% python3 -q
>>> import numpy as np
>>> import numpy.linalg as la
>>> np.set_printoptions(precision=3, suppress=True, linewidth=100)
>>> def tidy(a):
...     return np.round(a, 3) + 0
... 
>>> M = np.load("test1.npy")
>>> print(M)
[[13 -9  0 -6]
 [-9  9 -6  6]
 [ 0 -6 13 -4]
 [-6  6 -4  4]]
>>> x0 = np.array([3, 1, 2, 2])
>>> print(np.sign((M @ x0).round(6)))
[ 1 -1  1 -1]
>>> print(M @ np.ones(4))
[-2.  0.  3.  0.]
>>> print(M * x0)
[[ 39  -9   0 -12]
 [-27   9 -12  12]
 [  0  -6  26  -8]
 [-18   6  -8   8]]
>>> print((M * x0).sum(axis=1))
[ 18 -18  12 -12]
>>> print(M @ np.eye(4)[3])
[-6.  6. -4.  4.]
>>> G = M.T @ M
>>> print(tidy(la.svd(M, compute_uv=False) ** 2))
[676. 169.   0.   0.]
>>> print(np.trace(G), (M ** 2).sum())
845 845
>>> print(tidy(la.eigvalsh(G)[::-1]))
[676. 169.   0.   0.]
>>> evals, evecs = la.eigh(M)
>>> x0 = np.array([0, 0, 2, 1])
>>> print(x0 @ M @ x0)
40
>>> print((np.sign(evecs[:, -1].round(6)) == np.sign(evecs[0, -1].round(6))).astype(int))
[1 0 1 0]
>>> print(tidy(evecs * np.maximum(evals, 0) @ evecs.T))
[[13. -9.  0. -6.]
 [-9.  9. -6.  6.]
 [ 0. -6. 13. -4.]
 [-6.  6. -4.  4.]]
>>> print(tidy(evecs * np.abs(evals) @ evecs.T))
[[13. -9.  0. -6.]
 [-9.  9. -6.  6.]
 [ 0. -6. 13. -4.]
 [-6.  6. -4.  4.]]
>>> hat = np.triu(np.array([[2, 1, 2, 1], [0, 0, 2, 0], [0, 2, 2, 1], [2, 0, 1, 2]]), 1) + np.eye(4)
>>> Y = hat @ M @ la.inv(hat)
>>> print(np.trace(Y), np.trace(M))
39.0 39
>>> feats = np.loadtxt("dump.csv", delimiter=",")
>>> print(tidy(feats))
[[-3.997 -0.191  2.235 -1.999]
 [-1.31  -2.32   3.084 -2.896]
 [-0.385 -2.721  3.03  -2.875]
 [-4.409  2.33  -0.18   0.315]
 [ 3.211 -3.093  1.586 -1.616]
 [-3.762  2.884 -1.087  1.159]
 [ 1.428 -3.172  2.577 -2.502]
 [-4.138  0.01   2.098 -1.864]
 [-1.636 -2.15   3.072 -2.874]
 [ 3.024  1.205 -2.796  2.566]
 [ 0.669 -3.038  2.823 -2.712]
 [-3.554  2.98  -1.293  1.348]
 [ 4.538 -0.801 -1.477  1.26 ]
 [-3.069 -1.167  2.779 -2.548]
 [-1.605  3.192 -2.506  2.441]
 [-1.543  3.185 -2.531  2.462]
 [ 0.472  2.688 -3.04   2.882]
 [ 0.367 -2.962  2.898 -2.774]]
>>> Xc = feats - feats.mean(axis=0)
>>> left, sigma, Vh = la.svd(Xc, full_matrices=False)
>>> print(tidy(sigma ** 2 / (sigma ** 2).sum()))
[0.657 0.343 0.    0.   ]
>>> print(tidy((sigma ** 2).sum() ** 2 / (sigma ** 4).sum()))
1.82
>>> print(tidy(sigma))
[16.671 12.04   0.     0.   ]
>>> print((np.sign(left[:, 0]) == np.sign(left[0, 0])).astype(int))
[1 1 1 0 1 0 1 1 1 0 1 0 0 1 0 0 0 1]
>>> dist = la.norm(feats[:, None] - feats[None], axis=-1)
>>> print(tidy(dist[:5, :5]))
[[0.    3.644 4.566 4.208 7.806]
 [3.644 0.    1.009 7.225 4.992]
 [4.566 1.009 0.    7.886 4.092]
 [4.208 7.225 7.886 0.    9.712]
 [7.806 4.992 4.092 9.712 0.   ]]
>>> print(dist.mean(axis=1).argmax())
12
>>> print(np.unravel_index(dist.round(6).argmax(), dist.shape))
(np.int64(9), np.int64(13))
>>> print(dist.shape)
(18, 18)
>>> print(dist[3].round(6).argsort(kind="stable")[:4])
[ 3  5 11  7]
>>> left, sigma, Vh = la.svd(feats)
>>> evecs = Vh[:(sigma > 1e-8).sum()]
>>> rng = np.random.default_rng(8973)
>>> x0 = feats[10] + 4 * feats[1] + rng.integers(2) * np.eye(4)[2]
>>> print(tidy(x0))
[ -4.571 -12.319  16.16  -14.296]
>>> print(la.matrix_rank(np.vstack([feats, x0])))
3
>>> print(tidy(np.diag(evecs.T @ evecs)))
[0.868 0.414 0.381 0.337]
>>> print(np.allclose(evecs.T @ evecs @ x0, x0))
False
>>> print(tidy(la.norm(x0 - evecs.T @ evecs @ x0)))
0.787
